$ ipython --no-banner

In [1]: import numpy as np

In [2]: np.set_printoptions(suppress=True, linewidth=200)

In [3]: m1 = np.array([[-2, -1, 0, 0, 0, 0],
   ...:     [-2, 2, 0, 0, 0, 0],
   ...:     [-1, 2, 0, 0, 0, 0],
   ...:     [0, 0, -2, -1, 0, 0],
   ...:     [0, 0, -2, 2, 0, 0],
   ...:     [0, 0, -1, 2, 0, 0],
   ...:     [0, 0, 0, 0, -2, -1],
   ...:     [0, 0, 0, 0, -2, 2],
   ...:     [0, 0, 0, 0, -1, 2]])

In [4]: ang = np.radians(72)

In [5]: Rm = np.eye(6)

In [6]: Rm[1, 1] = Rm[0, 0] = np.cos(ang)

In [7]: Rm[1, 0], Rm[0, 1] = -np.sin(ang), np.sin(ang)

In [8]: Rm.round(1)
Out[8]: 
array([[ 0.3,  1. ,  0. ,  0. ,  0. ,  0. ],
       [-1. ,  0.3,  0. ,  0. ,  0. ,  0. ],
       [ 0. ,  0. ,  1. ,  0. ,  0. ,  0. ],
       [ 0. ,  0. ,  0. ,  1. ,  0. ,  0. ],
       [ 0. ,  0. ,  0. ,  0. ,  1. ,  0. ],
       [ 0. ,  0. ,  0. ,  0. ,  0. ,  1. ]])

In [9]: A2 = m1 @ Rm.T

In [10]: np.round(np.linalg.svd(m1, compute_uv=False), 1), np.round(np.linalg.svd(A2, compute_uv=False), 1)
Out[10]: (array([3.6, 3.6, 3.6, 2.2, 2.2, 2.2]), array([3.6, 3.6, 3.6, 2.2, 2.2, 2.2]))

In [11]: A2.round(1)
Out[11]: 
array([[-1.6,  1.6,  0. ,  0. ,  0. ,  0. ],
       [ 1.3,  2.5,  0. ,  0. ,  0. ,  0. ],
       [ 1.6,  1.6,  0. ,  0. ,  0. ,  0. ],
       [ 0. ,  0. , -2. , -1. ,  0. ,  0. ],
       [ 0. ,  0. , -2. ,  2. ,  0. ,  0. ],
       [ 0. ,  0. , -1. ,  2. ,  0. ,  0. ],
       [ 0. ,  0. ,  0. ,  0. , -2. , -1. ],
       [ 0. ,  0. ,  0. ,  0. , -2. ,  2. ],
       [ 0. ,  0. ,  0. ,  0. , -1. ,  2. ]])

In [12]: np.round(np.abs(A2 - m1).max(axis=0), 1)
Out[12]: array([3.3, 2.6, 0. , 0. , 0. , 0. ])

In [13]: hat = m1 @ np.linalg.solve(m1.T @ m1, m1.T)

In [14]: hat.round(1)
Out[14]: 
array([[ 0.9,  0.2, -0.2,  0. ,  0. ,  0. ,  0. ,  0. ,  0. ],
       [ 0.2,  0.6,  0.5,  0. ,  0. ,  0. ,  0. ,  0. ,  0. ],
       [-0.2,  0.5,  0.4,  0. ,  0. ,  0. ,  0. ,  0. ,  0. ],
       [ 0. ,  0. ,  0. ,  0.9,  0.2, -0.2,  0. ,  0. ,  0. ],
       [ 0. ,  0. ,  0. ,  0.2,  0.6,  0.5,  0. ,  0. ,  0. ],
       [ 0. ,  0. ,  0. , -0.2,  0.5,  0.4,  0. ,  0. ,  0. ],
       [ 0. ,  0. ,  0. ,  0. ,  0. ,  0. ,  0.9,  0.2, -0.2],
       [ 0. ,  0. ,  0. ,  0. ,  0. ,  0. ,  0.2,  0.6,  0.5],
       [ 0. ,  0. ,  0. ,  0. ,  0. ,  0. , -0.2,  0.5,  0.4]])

In [15]: np.allclose(hat @ hat, hat)
Out[15]: True

In [16]: np.round(np.linalg.eigvalsh(hat), 1) + 0
Out[16]: array([0., 0., 0., 1., 1., 1., 1., 1., 1.])

In [17]: hat @ m1[:, 2]
Out[17]: array([ 0.,  0.,  0., -2., -2., -1.,  0.,  0.,  0.])

In [18]: np.linalg.matrix_rank(np.eye(9) - hat)
Out[18]: np.int64(3)
